$ python3 -q
>>> import numpy as np
>>> np.set_printoptions(precision=2, suppress=True, linewidth=100)
>>> X = np.load("a.npy")
>>> print(X)
[[  9   8 -14  -8 -12  11   2   3   4   2   3  -1  10   3]
 [  8  26 -14 -14   0  13  -3   0  10   5  12   6  11   2]
 [-14 -14  23  10  16 -18  -5  -1 -10  -3  -8   3 -18  -6]
 [ -8 -14  10  18  12  -9   7 -12   2  -5   0  -6  -3   2]
 [-12   0  16  12  26 -11   1 -14   0  -5   2   6  -7   0]
 [ 11  13 -18  -9 -11  15   5  -1   5   0   4   2  15   6]
 [  2  -3  -5   7   1   5  13 -13  -3 -10  -5   4  10   9]
 [  3   0  -1 -12 -14  -1 -13  20   0  11   1  -6  -8  -9]
 [  4  10 -10   2   0   5  -3   0  26  13  24 -18   7  -2]
 [  2   5  -3  -5  -5   0 -10  11  13  13  13 -12  -3  -7]
 [  3  12  -8   0   2   4  -5   1  24  13  23 -15   5  -3]
 [ -1   6   3  -6   6   2   4  -6 -18 -12 -15  22   1   5]
 [ 10  11 -18  -3  -7  15  10  -8   7  -3   5   1  18   9]
 [  3   2  -6   2   0   6   9  -9  -2  -7  -3   5   9   7]]
>>> out = np.array([[-2, 3],
...     [-1, 2],
...     [1, 3],
...     [1, 2],
...     [2, 0],
...     [-2, 1],
...     [-2, -3],
...     [2, -3],
...     [3, 0],
...     [-1, 2],
...     [-1, -1],
...     [-2, 2],
...     [0, 3],
...     [-1, 3]])
>>> out @ X
Traceback (most recent call last):
  File "<python-input-5>", line 1, in <module>
    out @ X
    ~~~~^~~
ValueError: matmul: Input operand 1 has a mismatch in its core dimension 0, with gufunc signature (n?,k),(k,m?)->(n?,m?) (size 14 is different from 2)
>>> np.vstack([X, out.T]).shape
(16, 14)
>>> np.einsum("ik,kj->ji", X, out)
array([[ -86,  -91,  132,   83,   87, -125,  -70,   30,   49,   59,   51,  -95, -124,  -73],
       [  19,   77,  -45,   -5,   43,   53,   54,  -82,    1,  -47,    4,   67,   73,   52]])
>>> np.linalg.matrix_rank(np.vstack([X, out.T]))
np.int64(6)
>>> np.einsum("ij->j", X)
array([ 20,  62, -45,  -6,  14,  37,  12, -29,  58,  12,  56,  -9,  47,  16])
